% python3 -q
>>> import numpy as np
>>> import numpy.linalg as la
>>> np.set_printoptions(suppress=True, linewidth=100)
>>> def rd(a):
...     return np.round(a, 3) + 0
... 
>>> F = np.load("x.npy")
>>> F
array([[-0.906,  3.426, -0.614,  2.465, -7.23 ,  6.847,  0.562,  0.689, -2.734, -4.474,  2.785,
         1.104, -4.461,  1.766,  0.301],
       [-4.659, -0.964,  1.849,  2.55 ,  0.008, -1.056, -3.403, -5.017, -2.93 ,  3.25 ,  2.25 ,
        -0.386,  3.342, -2.302,  5.107],
       [-0.53 ,  2.545, -1.925, -2.594, -0.808, -1.443,  2.507, -0.919,  2.719,  1.92 ,  2.857,
        -0.344, -3.247,  0.935,  1.287],
       [-2.237, -0.872,  1.925, -1.841, -2.289, -3.304,  1.945, -1.01 , -1.051,  0.712,  4.932,
        -0.759,  2.81 ,  0.247, -0.114],
       [ 2.121, -3.055,  1.66 , -5.142,  1.369, -2.691, -1.162,  3.664,  4.298,  8.121, -2.625,
        -0.25 ,  2.929,  2.287, -3.954],
       [-0.294,  2.975, -2.786,  5.515, -1.649,  1.088,  4.637,  1.899, -3.499, -5.282,  3.999,
         1.204, -5.259, -3.066,  1.357],
       [-1.643,  2.594, -1.076, -0.362, -2.292,  2.371, -1.666, -2.032,  0.706,  1.753,  0.526,
        -0.676,  2.01 , -1.371, -0.951],
       [-1.503,  2.529, -2.62 ,  0.664, -0.288,  2.   ,  3.844,  0.032, -9.04 , -1.073,  4.825,
        -0.815, -4.807, -6.746,  3.612],
       [-0.465, -0.655, -1.899,  2.585, -0.288, -3.84 , -1.429, -1.009,  0.873,  2.657,  0.602,
        -3.512,  0.809,  0.734, -3.407],
       [-4.356,  6.835, -0.686, -0.886, -4.693,  3.244,  4.177, -1.76 , -0.784, -3.529,  1.353,
         2.64 , -2.655,  1.857, -4.465],
       [-0.727, -1.565, -1.508,  0.575,  0.076,  3.826, -0.348,  0.738, -0.204,  0.386,  0.886,
        -0.196, -2.23 , -0.9  ,  0.699],
       [ 1.001,  2.525, -0.532, -1.583,  0.164,  5.121,  5.517, -0.659, -0.198, -3.971,  1.824,
         0.681, -0.692,  3.165,  3.271],
       [ 5.372, -1.744,  1.791, -1.951, -3.985,  1.253, -4.406,  0.782,  3.029,  4.986, -8.057,
        -0.281,  1.581,  6.231,  3.124],
       [ 1.32 ,  0.114,  0.721,  3.743,  0.75 , -3.029,  3.307,  0.764, -1.462, -2.555,  4.363,
         0.717, -4.714,  0.289,  0.668],
       [ 2.231, -3.298,  1.132, -0.535,  5.619, -4.3  ,  1.584, -1.35 , -0.503, -1.024, -0.745,
         2.475,  0.07 , -2.819,  7.577],
       [-1.012,  0.608,  0.508,  3.92 , -0.911, -0.697,  1.389, -1.124, -2.153, -0.663,  6.821,
         1.194, -2.61 , -4.014,  1.501],
       [ 3.106, -1.603,  1.519,  0.183,  2.399,  0.403, -0.789,  0.687, -0.02 , -1.664, -2.07 ,
         1.82 ,  1.303,  0.251,  0.436],
       [ 0.584,  2.498, -3.005, -0.978, -0.419,  3.059, -1.121, -0.331, -1.289, -2.113, -2.777,
        -0.973,  1.311, -0.428, -1.206],
       [ 0.765,  2.991, -1.639,  1.741, -8.825,  2.185, -2.182, -0.78 , -0.31 ,  1.203,  0.312,
        -2.44 ,  1.052, -0.15 , -0.872],
       [-0.883,  2.911,  1.373,  2.835,  0.196,  0.558, -1.47 , -2.103,  2.175, -2.666, -5.25 ,
        -0.723, -0.937,  0.61 ,  1.502],
       [-1.265,  1.865,  0.941, -3.553,  1.65 , -1.494,  2.854, -2.268, -0.934,  2.734, -0.331,
        -0.281,  0.871, -1.687, -2.594],
       [-2.741,  5.69 , -2.384,  1.995, -1.254, -0.046,  7.152, -3.028, -0.252, -4.104,  3.571,
        -1.643, -1.529, -4.175,  1.761],
       [-3.45 ,  3.592,  0.562,  0.059, -4.903,  2.133,  0.589, -1.491,  1.064, -2.888, -5.253,
        -1.658,  1.872,  0.735,  0.94 ],
       [-2.737,  1.359, -3.592, -0.992, -0.379,  3.734,  5.107, -3.729, -4.673, -1.374,  1.562,
         1.869, -2.221, -3.275,  1.496],
       [ 3.388,  1.003,  2.182,  0.64 ,  0.391, -2.111,  3.541, -2.152, -2.401,  0.936,  6.643,
        -0.715, -3.331,  0.056,  6.371],
       [-3.767, -1.507,  2.416,  2.469,  2.323, -2.802,  4.102, -2.372, -1.002, -1.892,  5.543,
        -1.535, -0.095, -5.1  , -1.34 ],
       [ 3.535, -4.124, -0.886, -0.053,  3.063, -1.5  ,  3.362, -0.546, -1.541, -2.497,  2.342,
         2.35 , -3.099, -2.357,  2.32 ],
       [ 5.587, -6.394,  4.118, -4.691,  4.525, -6.975, -3.051,  1.841, -0.833,  9.882, -1.121,
         4.504,  8.97 ,  1.505,  1.646],
       [-0.081, -0.327, -0.34 , -0.639, -1.083,  3.154, -0.381,  2.002, -0.122, -2.503,  1.607,
         0.157, -3.812,  1.158, -2.44 ],
       [ 0.059,  4.149, -0.289,  2.86 ,  1.077,  1.373,  4.673, -1.879, -3.106, -3.879,  5.644,
         0.263, -6.813, -5.331,  8.003],
       [ 1.762,  1.847,  0.332,  1.006, -2.357,  2.337, -3.82 , -2.663,  4.475,  0.012, -5.923,
        -3.11 ,  0.705,  4.881, -1.236],
       [ 2.42 , -0.738, -1.534,  3.653,  0.32 , -0.088, -0.167,  4.203,  3.056, -2.332, -1.829,
         3.278, -4.035, -3.745, -4.589],
       [ 0.955, -1.977,  1.745,  2.675,  5.836, -1.429, -6.115,  0.598, -4.108,  1.242, -3.558,
         1.463, -2.213, -0.923,  6.442],
       [-2.24 ,  4.432, -1.689,  4.651, -2.745,  1.011,  1.292, -1.187,  2.2  , -3.483,  3.004,
        -3.333, -0.093, -4.319, -4.039],
       [-3.232, -1.342,  5.191,  1.042,  1.788, -5.345,  0.37 , -5.816, -1.383,  0.052,  2.624,
         0.082,  5.485,  0.392,  2.39 ],
       [-1.107, -0.343, -3.532,  2.224,  4.298, -0.983, -0.446, -5.965, -1.468, -2.335,  1.814,
        -2.128, -6.684, -1.086,  4.278],
       [-2.237, -1.031, -2.425, -3.704,  1.715, -0.976,  6.967,  0.422,  0.115, -2.342,  5.055,
         0.009, -1.774,  0.178, -0.213],
       [ 4.048,  0.749, -1.103, -1.29 ,  1.754,  0.595,  5.519, -0.224,  1.872, -4.947, -3.62 ,
         0.602,  2.744,  4.049,  6.064],
       [-3.93 ,  4.81 , -1.301, -0.184,  0.693,  3.205,  7.876, -0.36 , -4.895, -2.176,  1.636,
         2.99 ,  0.73 , -0.063,  5.782],
       [-2.81 , -5.114,  0.587,  0.925, -1.691,  2.406, -2.02 , -1.74 , -0.398,  4.278,  0.48 ,
         2.479,  0.971, -1.516,  1.29 ],
       [-3.632,  1.22 , -0.307,  0.834, -0.931, -0.856, -1.357, -3.055,  0.005,  1.609,  5.194,
         3.929, -2.219, -2.33 , -2.045],
       [ 0.378,  1.075,  1.579,  0.19 ,  1.444, -2.82 ,  3.665,  4.428, -2.068, -0.155,  4.352,
         0.176, -1.043, -3.83 ,  0.026],
       [ 0.189, -4.984,  2.784,  4.982,  4.551, -1.254, -2.799, -0.763, -0.644, -3.406,  0.947,
        -2.903,  0.397,  1.343, -4.972],
       [-0.59 , -2.052, -0.219, -0.407, -1.22 ,  3.85 , -1.319,  1.392, -1.943, -1.607, -3.61 ,
         3.395, -0.531,  5.344,  0.226]])
>>> proj = F @ la.solve(F.T @ F, F.T)
>>> la.matrix_rank(np.eye(44) - proj)
np.int64(29)
>>> C = F[[8, 16]].astype(float)
>>> for _ in range(6):
...     idx = la.norm(F[:, None] - C, axis=-1).argmin(axis=1)
...     C = np.array([F[idx == j].mean(axis=0) for j in range(2)])
... 
>>> idx
array([1, 0, 1, 0, 0, 1, 0, 1, 0, 1, 1, 1, 0, 1, 1, 0, 1, 1, 0, 1, 0, 1, 1, 1, 1, 0, 1, 0, 1, 1, 1,
       1, 1, 0, 0, 1, 1, 1, 1, 0, 0, 0, 0, 1])
>>> np.abs(C[1] - C[0]).argmax()
np.int64(9)
>>> np.bincount(idx)
array([17, 27])
>>> x0 = np.array([1, -1, 2, -1, 0, 2, 2, -2, -2, 0, -1, 1, 2, -1, -2])
>>> np.sign((F @ x0).round(6))
array([-1.,  1., -1.,  1.,  1., -1.,  1.,  1., -1.,  1., -1.,  1., -1., -1., -1., -1.,  1.,  1.,
       -1., -1.,  1., -1.,  1.,  1., -1.,  1.,  1.,  1., -1., -1., -1., -1., -1., -1.,  1., -1.,
        1.,  1.,  1.,  1., -1., -1.,  1.,  1.])
>>> M = np.loadtxt("arr.csv", delimiter=",")
>>> M
array([[ 1.,  0.,  0.,  0.,  0.,  0.,  0.,  0.,  0.,  0.,  0.,  0.,  0.],
       [ 4.,  1.,  0.,  0.,  0.,  0.,  0.,  0.,  0.,  0.,  0.,  0.,  0.],
       [ 1., -5.,  1.,  0.,  0.,  0.,  0.,  0.,  0.,  0.,  0.,  0.,  0.],
       [ 0.,  1.,  1.,  1.,  0.,  0.,  0.,  0.,  0.,  0.,  0.,  0.,  0.],
       [-2.,  2.,  3.,  2.,  1.,  0.,  0.,  0.,  0.,  0.,  0.,  0.,  0.],
       [ 4., -5.,  1.,  0.,  4.,  1.,  0.,  0.,  0.,  0.,  0.,  0.,  0.],
       [ 0.,  3.,  4.,  4.,  3.,  4.,  1.,  0.,  0.,  0.,  0.,  0.,  0.],
       [-2.,  5., -4., -5.,  1.,  4., -4.,  1.,  0.,  0.,  0.,  0.,  0.],
       [-3.,  2., -1.,  3.,  4., -4., -2.,  4.,  1.,  0.,  0.,  0.,  0.],
       [ 4.,  3.,  3.,  5., -5., -2.,  1.,  4.,  3.,  1.,  0.,  0.,  0.],
       [ 2.,  1.,  5., -5.,  1.,  2.,  1.,  5., -1., -1.,  1.,  0.,  0.],
       [-4.,  4.,  2.,  2.,  5., -1.,  5., -3.,  0.,  5.,  0.,  1.,  0.],
       [ 0.,  2.,  2., -2., -1., -5.,  2.,  1.,  0., -3., -4., -5.,  1.]])
>>> W = np.array([[0, -3, -3, -2, -1],
...     [-1, 1, 3, 2, 1],
...     [-3, -1, 2, -1, 0],
...     [-2, 0, 0, -2, 2],
...     [3, 1, -3, 0, 1],
...     [-3, -2, 1, 2, 1],
...     [-2, -2, -2, 1, 3],
...     [2, 2, -3, 3, 1],
...     [0, 1, 2, 3, 3],
...     [2, 1, -3, -2, -3],
...     [-2, 0, 2, -3, -2],
...     [-2, 2, 0, 0, -3],
...     [-3, -2, -2, 3, 1]])
>>> coef = np.array([1, 2, 1, 0, 1])
>>> H = np.maximum(M @ W + coef, 0)
>>> la.matrix_rank(H)
np.int64(5)
>>> C = np.array([[-4, 2, 1], [-3, 1, -4], [3, -3, 3], [3, -2, -2], [4, -2, 3]])
>>> W @ C
array([[-10,  12,   4],
       [ 20, -16,   3],
       [ 18, -11,   9],
       [ 10,  -4,   8],
       [-20,  14,  -7],
       [ 31, -17,   7],
       [ 23,  -8,   7],
       [-10,   7, -18],
       [ 24, -17,   5],
       [-38,  24, -16],
       [ -3,   0,   4],
       [-10,   4, -19],
       [ 25, -10,  -4]])
>>> Y = np.array([[2, 1, 0, 1, 2, 0, 0, 2, 0, 2, 2, 0],
...     [2, 1, 3, 0, 0, 3, 0, 2, 2, 2, 3, 3],
...     [0, 0, 0, 1, 3, 0, 1, 3, 0, 1, 1, 0],
...     [2, 3, 3, 3, 3, 2, 2, 3, 2, 0, 0, 0],
...     [1, 3, 1, 3, 3, 2, 0, 0, 2, 2, 0, 0],
...     [3, 3, 1, 2, 3, 0, 3, 3, 2, 1, 2, 0],
...     [2, 0, 0, 1, 2, 1, 1, 3, 1, 0, 1, 2],
...     [3, 0, 0, 3, 3, 0, 2, 2, 2, 2, 2, 0],
...     [2, 2, 2, 0, 1, 1, 2, 2, 1, 1, 0, 1],
...     [0, 3, 2, 2, 1, 0, 0, 3, 0, 2, 2, 0],
...     [2, 0, 2, 1, 2, 2, 2, 3, 1, 0, 3, 1],
...     [0, 3, 2, 3, 3, 1, 2, 2, 1, 3, 2, 0]])
>>> m1 = np.tril(Y)
>>> m1
array([[2, 0, 0, 0, 0, 0, 0, 0, 0, 0, 0, 0],
       [2, 1, 0, 0, 0, 0, 0, 0, 0, 0, 0, 0],
       [0, 0, 0, 0, 0, 0, 0, 0, 0, 0, 0, 0],
       [2, 3, 3, 3, 0, 0, 0, 0, 0, 0, 0, 0],
       [1, 3, 1, 3, 3, 0, 0, 0, 0, 0, 0, 0],
       [3, 3, 1, 2, 3, 0, 0, 0, 0, 0, 0, 0],
       [2, 0, 0, 1, 2, 1, 1, 0, 0, 0, 0, 0],
       [3, 0, 0, 3, 3, 0, 2, 2, 0, 0, 0, 0],
       [2, 2, 2, 0, 1, 1, 2, 2, 1, 0, 0, 0],
       [0, 3, 2, 2, 1, 0, 0, 3, 0, 2, 0, 0],
       [2, 0, 2, 1, 2, 2, 2, 3, 1, 0, 3, 0],
       [0, 3, 2, 3, 3, 1, 2, 2, 1, 3, 2, 0]])
>>> rng = np.random.default_rng(41)
>>> idx = rng.permutation(15)
>>> Y = F[:, idx] * rng.choice([-1, 1], 15)
>>> Y
array([[-4.474,  2.734,  1.766, -6.847, -2.785,  0.614,  0.906, -3.426, -4.461,  1.104,  2.465,
        -7.23 ,  0.301,  0.562, -0.689],
       [ 3.25 ,  2.93 , -2.302,  1.056, -2.25 , -1.849,  4.659,  0.964,  3.342, -0.386,  2.55 ,
         0.008,  5.107, -3.403,  5.017],
       [ 1.92 , -2.719,  0.935,  1.443, -2.857,  1.925,  0.53 , -2.545, -3.247, -0.344, -2.594,
        -0.808,  1.287,  2.507,  0.919],
       [ 0.712,  1.051,  0.247,  3.304, -4.932, -1.925,  2.237,  0.872,  2.81 , -0.759, -1.841,
        -2.289, -0.114,  1.945,  1.01 ],
       [ 8.121, -4.298,  2.287,  2.691,  2.625, -1.66 , -2.121,  3.055,  2.929, -0.25 , -5.142,
         1.369, -3.954, -1.162, -3.664],
       [-5.282,  3.499, -3.066, -1.088, -3.999,  2.786,  0.294, -2.975, -5.259,  1.204,  5.515,
        -1.649,  1.357,  4.637, -1.899],
       [ 1.753, -0.706, -1.371, -2.371, -0.526,  1.076,  1.643, -2.594,  2.01 , -0.676, -0.362,
        -2.292, -0.951, -1.666,  2.032],
       [-1.073,  9.04 , -6.746, -2.   , -4.825,  2.62 ,  1.503, -2.529, -4.807, -0.815,  0.664,
        -0.288,  3.612,  3.844, -0.032],
       [ 2.657, -0.873,  0.734,  3.84 , -0.602,  1.899,  0.465,  0.655,  0.809, -3.512,  2.585,
        -0.288, -3.407, -1.429,  1.009],
       [-3.529,  0.784,  1.857, -3.244, -1.353,  0.686,  4.356, -6.835, -2.655,  2.64 , -0.886,
        -4.693, -4.465,  4.177,  1.76 ],
       [ 0.386,  0.204, -0.9  , -3.826, -0.886,  1.508,  0.727,  1.565, -2.23 , -0.196,  0.575,
         0.076,  0.699, -0.348, -0.738],
       [-3.971,  0.198,  3.165, -5.121, -1.824,  0.532, -1.001, -2.525, -0.692,  0.681, -1.583,
         0.164,  3.271,  5.517,  0.659],
       [ 4.986, -3.029,  6.231, -1.253,  8.057, -1.791, -5.372,  1.744,  1.581, -0.281, -1.951,
        -3.985,  3.124, -4.406, -0.782],
       [-2.555,  1.462,  0.289,  3.029, -4.363, -0.721, -1.32 , -0.114, -4.714,  0.717,  3.743,
         0.75 ,  0.668,  3.307, -0.764],
       [-1.024,  0.503, -2.819,  4.3  ,  0.745, -1.132, -2.231,  3.298,  0.07 ,  2.475, -0.535,
         5.619,  7.577,  1.584,  1.35 ],
       [-0.663,  2.153, -4.014,  0.697, -6.821, -0.508,  1.012, -0.608, -2.61 ,  1.194,  3.92 ,
        -0.911,  1.501,  1.389,  1.124],
       [-1.664,  0.02 ,  0.251, -0.403,  2.07 , -1.519, -3.106,  1.603,  1.303,  1.82 ,  0.183,
         2.399,  0.436, -0.789, -0.687],
       [-2.113,  1.289, -0.428, -3.059,  2.777,  3.005, -0.584, -2.498,  1.311, -0.973, -0.978,
        -0.419, -1.206, -1.121,  0.331],
       [ 1.203,  0.31 , -0.15 , -2.185, -0.312,  1.639, -0.765, -2.991,  1.052, -2.44 ,  1.741,
        -8.825, -0.872, -2.182,  0.78 ],
       [-2.666, -2.175,  0.61 , -0.558,  5.25 , -1.373,  0.883, -2.911, -0.937, -0.723,  2.835,
         0.196,  1.502, -1.47 ,  2.103],
       [ 2.734,  0.934, -1.687,  1.494,  0.331, -0.941,  1.265, -1.865,  0.871, -0.281, -3.553,
         1.65 , -2.594,  2.854,  2.268],
       [-4.104,  0.252, -4.175,  0.046, -3.571,  2.384,  2.741, -5.69 , -1.529, -1.643,  1.995,
        -1.254,  1.761,  7.152,  3.028],
       [-2.888, -1.064,  0.735, -2.133,  5.253, -0.562,  3.45 , -3.592,  1.872, -1.658,  0.059,
        -4.903,  0.94 ,  0.589,  1.491],
       [-1.374,  4.673, -3.275, -3.734, -1.562,  3.592,  2.737, -1.359, -2.221,  1.869, -0.992,
        -0.379,  1.496,  5.107,  3.729],
       [ 0.936,  2.401,  0.056,  2.111, -6.643, -2.182, -3.388, -1.003, -3.331, -0.715,  0.64 ,
         0.391,  6.371,  3.541,  2.152],
       [-1.892,  1.002, -5.1  ,  2.802, -5.543, -2.416,  3.767,  1.507, -0.095, -1.535,  2.469,
         2.323, -1.34 ,  4.102,  2.372],
       [-2.497,  1.541, -2.357,  1.5  , -2.342,  0.886, -3.535,  4.124, -3.099,  2.35 , -0.053,
         3.063,  2.32 ,  3.362,  0.546],
       [ 9.882,  0.833,  1.505,  6.975,  1.121, -4.118, -5.587,  6.394,  8.97 ,  4.504, -4.691,
         4.525,  1.646, -3.051, -1.841],
       [-2.503,  0.122,  1.158, -3.154, -1.607,  0.34 ,  0.081,  0.327, -3.812,  0.157, -0.639,
        -1.083, -2.44 , -0.381, -2.002],
       [-3.879,  3.106, -5.331, -1.373, -5.644,  0.289, -0.059, -4.149, -6.813,  0.263,  2.86 ,
         1.077,  8.003,  4.673,  1.879],
       [ 0.012, -4.475,  4.881, -2.337,  5.923, -0.332, -1.762, -1.847,  0.705, -3.11 ,  1.006,
        -2.357, -1.236, -3.82 ,  2.663],
       [-2.332, -3.056, -3.745,  0.088,  1.829,  1.534, -2.42 ,  0.738, -4.035,  3.278,  3.653,
         0.32 , -4.589, -0.167, -4.203],
       [ 1.242,  4.108, -0.923,  1.429,  3.558, -1.745, -0.955,  1.977, -2.213,  1.463,  2.675,
         5.836,  6.442, -6.115, -0.598],
       [-3.483, -2.2  , -4.319, -1.011, -3.004,  1.689,  2.24 , -4.432, -0.093, -3.333,  4.651,
        -2.745, -4.039,  1.292,  1.187],
       [ 0.052,  1.383,  0.392,  5.345, -2.624, -5.191,  3.232,  1.342,  5.485,  0.082,  1.042,
         1.788,  2.39 ,  0.37 ,  5.816],
       [-2.335,  1.468, -1.086,  0.983, -1.814,  3.532,  1.107,  0.343, -6.684, -2.128,  2.224,
         4.298,  4.278, -0.446,  5.965],
       [-2.342, -0.115,  0.178,  0.976, -5.055,  2.425,  2.237,  1.031, -1.774,  0.009, -3.704,
         1.715, -0.213,  6.967, -0.422],
       [-4.947, -1.872,  4.049, -0.595,  3.62 ,  1.103, -4.048, -0.749,  2.744,  0.602, -1.29 ,
         1.754,  6.064,  5.519,  0.224],
       [-2.176,  4.895, -0.063, -3.205, -1.636,  1.301,  3.93 , -4.81 ,  0.73 ,  2.99 , -0.184,
         0.693,  5.782,  7.876,  0.36 ],
       [ 4.278,  0.398, -1.516, -2.406, -0.48 , -0.587,  2.81 ,  5.114,  0.971,  2.479,  0.925,
        -1.691,  1.29 , -2.02 ,  1.74 ],
       [ 1.609, -0.005, -2.33 ,  0.856, -5.194,  0.307,  3.632, -1.22 , -2.219,  3.929,  0.834,
        -0.931, -2.045, -1.357,  3.055],
       [-0.155,  2.068, -3.83 ,  2.82 , -4.352, -1.579, -0.378, -1.075, -1.043,  0.176,  0.19 ,
         1.444,  0.026,  3.665, -4.428],
       [-3.406,  0.644,  1.343,  1.254, -0.947, -2.784, -0.189,  4.984,  0.397, -2.903,  4.982,
         4.551, -4.972, -2.799,  0.763],
       [-1.607,  1.943,  5.344, -3.85 ,  3.61 ,  0.219,  0.59 ,  2.052, -0.531,  3.395, -0.407,
        -1.22 ,  0.226, -1.319, -1.392]])
>>> Uu, _, Vh = la.svd(F.T @ Y)
>>> idx
array([ 9,  8, 13,  5, 10,  2,  0,  1, 12, 11,  3,  4, 14,  6,  7])
